$ ipython --no-banner

In [1]: import numpy as np

In [2]: import numpy.linalg as la

In [3]: np.set_printoptions(precision=2, suppress=True, linewidth=120, sign=" ")

In [4]: rnd = lambda a: np.round(a, 2) + 0

In [5]: K = np.load("a.npy")

In [6]: rnd(K)
Out[6]: 
array([[ 0.19, -0.24,  0.19,  0.24],
       [-0.24,  0.31, -0.24, -0.31],
       [ 0.19, -0.24,  0.19,  0.24],
       [ 0.24, -0.31,  0.24,  0.31]])

In [7]: (K - K.T) / 2
Out[7]: 
array([[ 0.,  0.,  0.,  0.],
       [ 0.,  0.,  0.,  0.],
       [ 0.,  0.,  0.,  0.],
       [ 0.,  0.,  0.,  0.]])

In [8]: np.allclose(K @ K.T, K.T @ K)
Out[8]: True

In [9]: np.allclose(K, K.T)
Out[9]: True

In [10]: rnd(np.sort(np.abs(la.eigvals(K))))
Out[10]: array([ 0.,  0.,  0.,  1.])

In [11]: rnd(np.abs(la.eigvals(K)).max())
Out[11]: np.float64(1.0)

In [12]: rnd(la.matrix_power(K, 3))
Out[12]: 
array([[ 0.19, -0.24,  0.19,  0.24],
       [-0.24,  0.31, -0.24, -0.31],
       [ 0.19, -0.24,  0.19,  0.24],
       [ 0.24, -0.31,  0.24,  0.31]])

In [13]: rnd(la.det(K))
Out[13]: np.float64(0.0)

In [14]: la.cond(K) > 100
Out[14]: np.True_

In [15]: [round(float(x), 2) for x in la.svd(K, compute_uv=False)[:3]]
Out[15]: [1.0, 0.0, 0.0]

In [16]: rnd(la.norm(K, 2) / la.norm(K))
Out[16]: np.float64(1.0)

In [17]: la.matrix_rank(K, rtol=0.1)
Out[17]: np.int64(1)

In [18]: B = K / np.sqrt((K ** 2).mean(axis=1, keepdims=True))

In [19]: rnd(la.norm(B, axis=1))
Out[19]: array([ 2.,  2.,  2.,  2.])

In [20]: rnd(B[2])
Out[20]: array([ 0.87, -1.12,  0.87,  1.12])

In [21]: F = np.load("case0.npy")

In [22]: F
Out[22]: 
array([[ 1., -2.,  0.],
       [-2.,  0., -2.],
       [ 0., -2.,  1.]])

In [23]: # symmetric

In [24]: np.all(la.eigvalsh(F) > 0)
Out[24]: np.False_

In [25]: [round(float(la.det(F[:i, :i])), 2) + 0 for i in range(1, 4)]
Out[25]: [1.0, -4.0, -8.0]

In [26]: t = np.radians(72)

In [27]: r_ = np.eye(3)

In [28]: r_[1, 1] = r_[2, 2] = np.cos(t)

In [29]: r_[1, 2], r_[2, 1] = -np.sin(t), np.sin(t)

In [30]: rnd(r_)
Out[30]: 
array([[ 1.  ,  0.  ,  0.  ],
       [ 0.  ,  0.31, -0.95],
       [ 0.  ,  0.95,  0.31]])

In [31]: B = F @ r_.T

In [32]: rnd(la.svd(F, compute_uv=False)), rnd(la.svd(B, compute_uv=False))
Out[32]: (array([ 3.37,  2.37,  1.  ]), array([ 3.37,  2.37,  1.  ]))

In [33]: np.allclose(F @ F.T, B @ B.T)
Out[33]: True

In [34]: rnd(B)
Out[34]: 
array([[ 1.  , -0.62, -1.9 ],
       [-2.  ,  1.9 , -0.62],
       [ 0.  , -1.57, -1.59]])

In [35]: cov = B.T @ B

In [36]: np.trace(cov), (B ** 2).sum()
Out[36]: (np.float64(18.0), np.float64(18.0))

In [37]: rnd(la.eigvalsh(cov)[::-1])
Out[37]: array([ 11.37,   5.63,   1.  ])

In [38]: np.allclose(cov, cov.T)
Out[38]: True

In [39]: ev, V = la.eigh(F)

In [40]: vec = np.array([3, 2, 1])

In [41]: rnd(V * np.abs(ev) @ V.T)
Out[41]: 
array([[ 1.98, -0.35,  0.98],
       [-0.35,  2.79, -0.35],
       [ 0.98, -0.35,  1.98]])

In [42]: (np.sign(V[:, -1].round(6)) == np.sign(V[0, -1].round(6))).astype(int)
Out[42]: array([ 1,  0,  1])

In [43]: np.abs(F).sum(axis=1).max(), rnd(np.abs(ev).max())
Out[43]: (np.float64(4.0), np.float64(3.37))

In [44]: rnd(la.det(F))
Out[44]: np.float64(-8.0)

In [45]: rnd(la.matrix_power(F, 4))
Out[45]: 
array([[ 45., -34.,  44.],
       [-34.,  72., -34.],
       [ 44., -34.,  45.]])

In [46]: (F - F.T) / 2
Out[46]: 
array([[ 0.,  0.,  0.],
       [ 0.,  0.,  0.],
       [ 0.,  0.,  0.]])

In [47]: rnd(np.abs(la.eigvals(F)).max())
Out[47]: np.float64(3.37)

In [48]: F @ F
Out[48]: 
array([[ 5., -2.,  4.],
       [-2.,  8., -2.],
       [ 4., -2.,  5.]])

In [49]: J = np.load("out12.npy")

In [50]: J
Out[50]: 
array([[ 0.63,  1.09, -0.39,  1.38],
       [ 0.7 ,  1.1 , -0.4 ,  1.2 ],
       [-1.6 , -0.3 , -0.6 , -1.  ]])

In [51]: Uu, s, vt = la.svd(J)

In [52]: rnd(s)
Out[52]: array([ 3.04,  1.31,  0.12])

In [53]: B = Uu[:, :2] @ np.diag(s[:2]) @ vt[:2]

In [54]: la.matrix_rank(B)
Out[54]: np.int64(2)

In [55]: rnd(np.abs(J - B).max())
Out[55]: np.float64(0.06)

In [56]: la.matrix_rank(J, rtol=0.05)
Out[56]: np.int64(2)

In [57]: W1 = np.array([[0, -1, 0], [1, -1, 2], [0, 2, 1], [2, 1, 0]])

In [58]: b = np.array([2, 0, 1])

In [59]: H = np.maximum(J @ W1 + b, 0)

In [60]: (H > 0).astype(int)
Out[60]: 
array([[ 1,  0,  1],
       [ 1,  0,  1],
       [ 0,  0,  0]])

In [61]: rnd(H)
Out[61]: 
array([[ 5.85,  0.  ,  2.79],
       [ 5.5 ,  0.  ,  2.8 ],
       [ 0.  ,  0.  ,  0.  ]])

In [62]: rnd((H > 0).mean(axis=0))
Out[62]: array([ 0.67,  0.  ,  0.67])

In [63]: C = np.array([[3, 2], [1, 0], [1, 0]])

In [64]: rnd(H @ C)
Out[64]: 
array([[ 20.34,  11.7 ],
       [ 19.3 ,  11.  ],
       [  0.  ,   0.  ]])
